$ python -q
>>> import numpy as np
>>> from numpy import linalg as LA
>>> np.set_printoptions(precision=1, suppress=True, linewidth=140)
>>> arr = np.load("m.npy")
>>> arr
array([[ 0,  1,  2,  2, -2,  1, -1,  1,  1, -1],
       [ 2,  2,  0,  2, -1,  2, -2, -1, -1,  0],
       [ 1, -2, -4,  0,  1, -1, -1,  2, -2,  2]])
>>> f, v = arr[1], arr[0]
>>> f @ f
np.int64(23)
>>> p = (f @ v) / (f @ f) * f
>>> p
array([ 0.9,  0.9,  0. ,  0.9, -0.4,  0.9, -0.9, -0.4, -0.4,  0. ])
>>> np.round((v - p) @ f, 1)
np.float64(0.0)
>>> v - p
array([-0.9,  0.1,  2. ,  1.1, -1.6,  0.1, -0.1,  1.4,  1.4, -1. ])
>>> LA.matrix_rank(np.outer(f, v))
np.int64(1)
>>> rng = np.random.default_rng(40)
>>> mat = np.eye(3, dtype=int)[rng.permutation(3)]
>>> mat
array([[0, 1, 0],
       [1, 0, 0],
       [0, 0, 1]])
>>> mat.sum(axis=1)
array([1, 1, 1])
>>> mat @ np.ones(3)
array([1., 1., 1.])
>>> LA.matrix_power(mat, 2)
array([[1, 0, 0],
       [0, 1, 0],
       [0, 0, 1]])
>>> p = np.eye(3)[0]
>>> for _ in range(6):
...     p = p @ mat
...     print(p.round(1))
... 
[0. 1. 0.]
[1. 0. 0.]
[0. 1. 0.]
[1. 0. 0.]
[0. 1. 0.]
[1. 0. 0.]
>>> Y = mat / LA.norm(mat, axis=1, keepdims=True)
>>> C2 = Y @ Y.T
>>> C2
array([[1., 0., 0.],
       [0., 1., 0.],
       [0., 0., 1.]])
>>> (C2 - 2 * np.eye(3)).round(6).argmax(axis=1)
array([1, 0, 0])
>>> Q, evecs = LA.qr(mat[:, :2])[0], LA.qr(mat[:, 2:])[0]
>>> s = LA.svd(Q.T @ evecs, compute_uv=False)
>>> (s > 0.9).sum()
np.int64(0)
>>> np.degrees(np.arccos(s.clip(0, 1)))
array([90.])
>>> round(float(LA.norm(Q @ Q.T - evecs @ evecs.T, 2)), 1)
1.0
>>> labels = rng.permutation(3)
>>> labels
array([1, 2, 0])
>>> Y = mat[labels][:, labels]
>>> round(float(LA.det(Y)), 1), round(LA.det(mat[labels]), 1)
(-1.0, np.float64(-1.0))
>>> E = np.loadtxt("layer18.csv", delimiter=",")
>>> E
array([[-1. , -1. ,  1. ,  1. , -1. , -1. ,  0.9, -1. ,  0.8],
       [ 0.9,  0.9, -0.7,  0.4,  1. ,  1. ,  0.6, -0.1,  0.9],
       [ 0.6,  0.3, -0.9, -0.8, -1. , -1. , -0.9,  0.2, -0.8],
       [ 1. ,  0.9, -1. ,  1. , -1. ,  0.6,  0.9, -1. ,  0.9],
       [ 0.3, -0.9, -0.8, -0.8, -1. , -1. ,  1. , -0.3, -1. ],
       [-0.9,  0.3,  1. ,  1. ,  0.8,  1. , -0.1, -0.9,  1. ],
       [ 0.9,  0.5, -1. ,  0.9, -1. , -1. ,  0.8, -1. , -0.3],
       [-1. , -0.9,  1. , -0.7,  0.8, -0.8, -1. ,  1. , -0.3],
       [ 0.9,  0.8, -1. , -0.7, -1. , -1. , -0.9, -0.3, -0.6],
       [-0.4, -0.9,  0.5, -0.7,  0. , -1. ,  0.9,  0.7, -1. ],
       [-0.9,  0.4,  0.9,  1. , -0.3,  1. , -0.6, -1. ,  1. ],
       [-0.6,  0.5,  0.9,  0.8,  0.9,  1. , -0.8, -0.3,  1. ],
       [ 0. , -0.1, -0.4, -0.2, -0.9, -1. , -0.4, -0.3, -0.6],
       [ 0.9,  0.6, -1. ,  1. , -1. ,  0.7,  1. , -1. ,  0.9],
       [-1. , -0.8,  1. , -0.4,  0. , -0.9, -0.8,  0.8, -0.4],
       [-0.6,  0.9,  0.7,  1. ,  0.8,  1. , -1. , -0.8,  1. ],
       [-0.1, -0.6, -0.2,  0.8, -1. , -1. ,  1. , -0.9, -0.6]])
>>> Y = np.c_[E[:, :7] @ np.array([[-2, 1, 3, -1, -2, 3, 0],
...     [-3, 2, 3, 1, -1, -1, 3],
...     [-1, -3, -2, 2, -3, -1, -3],
...     [1, 3, 1, -1, -1, 3, 3],
...     [-2, 0, -2, -3, -1, -1, 1],
...     [2, -3, -2, 3, 0, 0, 3],
...     [-2, -1, 3, 1, -1, -1, 1]]), np.array([4, 3, 7, 2, 7, 8, 4, 3, 8, 5, 9, 2, 5, 9, 0, 3, 6])]
>>> Y.round(1) + 0
array([[  3.2,  -0.9,  -0.3,   1.9,  -0.9,   0.1,  -6.1,   4. ],
       [ -4.6,   2.4,   5. ,  -1.2,  -2.6,   2.1,  10.6,   3. ],
       [ -0.2,   5.4,   5. ,  -2.2,   3.9,   1.9,  -3.7,   7. ],
       [ -1.3,   6.1,  12.2,   2.6,  -0.8,   6.2,  10.4,   2. ],
       [  0.1,   0.5,   6. ,  -1. ,   3.5,   0.2,  -5.7,   7. ],
       [  1.5,  -3.2,  -6.7,   2.7,  -3.2,  -1.7,   4.6,   8. ],
       [ -3. ,   9.8,  13.5,  -2.5,   0. ,   6.1,   4. ,   4. ],
       [  1.8,  -4.5, -11.4,  -3. ,   0.8,  -5. , -10.4,   3. ],
       [ -2.1,   7.3,   7.7,  -2.3,   3. ,   2.7,  -1.6,   8. ],
       [ -1.5,  -3.7,  -0.9,  -0.9,   0. ,  -3.8,  -8.4,   5. ],
       [  4.5,  -2.2,  -5.5,   5.4,  -1.4,  -0.1,   3.6,   9. ],
       [  1.4,  -2.1,  -7.5,   1.6,  -2.9,  -0.9,   4.3,   2. ],
       [  1.1,   3.8,   2.9,  -1.4,   2.8,   1.2,  -4. ,   5. ],
       [ -0.2,   5. ,  11.1,   2.8,  -0.4,   6.1,   9.9,   9. ],
       [  2.8,  -3.3,  -8.4,  -0.9,   1. ,  -3.6, -10.1,   0. ],
       [  1.2,   0.1,  -6.1,   1.5,  -2.6,  -0.2,   6.4,   3. ],
       [  1. ,   3.7,   6.1,  -0.7,   0.6,   2.9,  -1.8,   6. ]])
>>> np.round(LA.norm(Y - E @ LA.lstsq(E, Y)[0], axis=0), 1) + 0
array([ 0. ,  0. ,  0. ,  0. ,  0. ,  0. ,  0. , 13.8])
>>> LA.matrix_rank(Y)
np.int64(8)
>>> np.round(LA.lstsq(E, Y[:, 0])[0], 1) + 0
array([-2., -3., -1.,  1., -2.,  2., -2.,  0.,  0.])
>>> LA.matrix_rank(np.c_[E, Y])
np.int64(10)
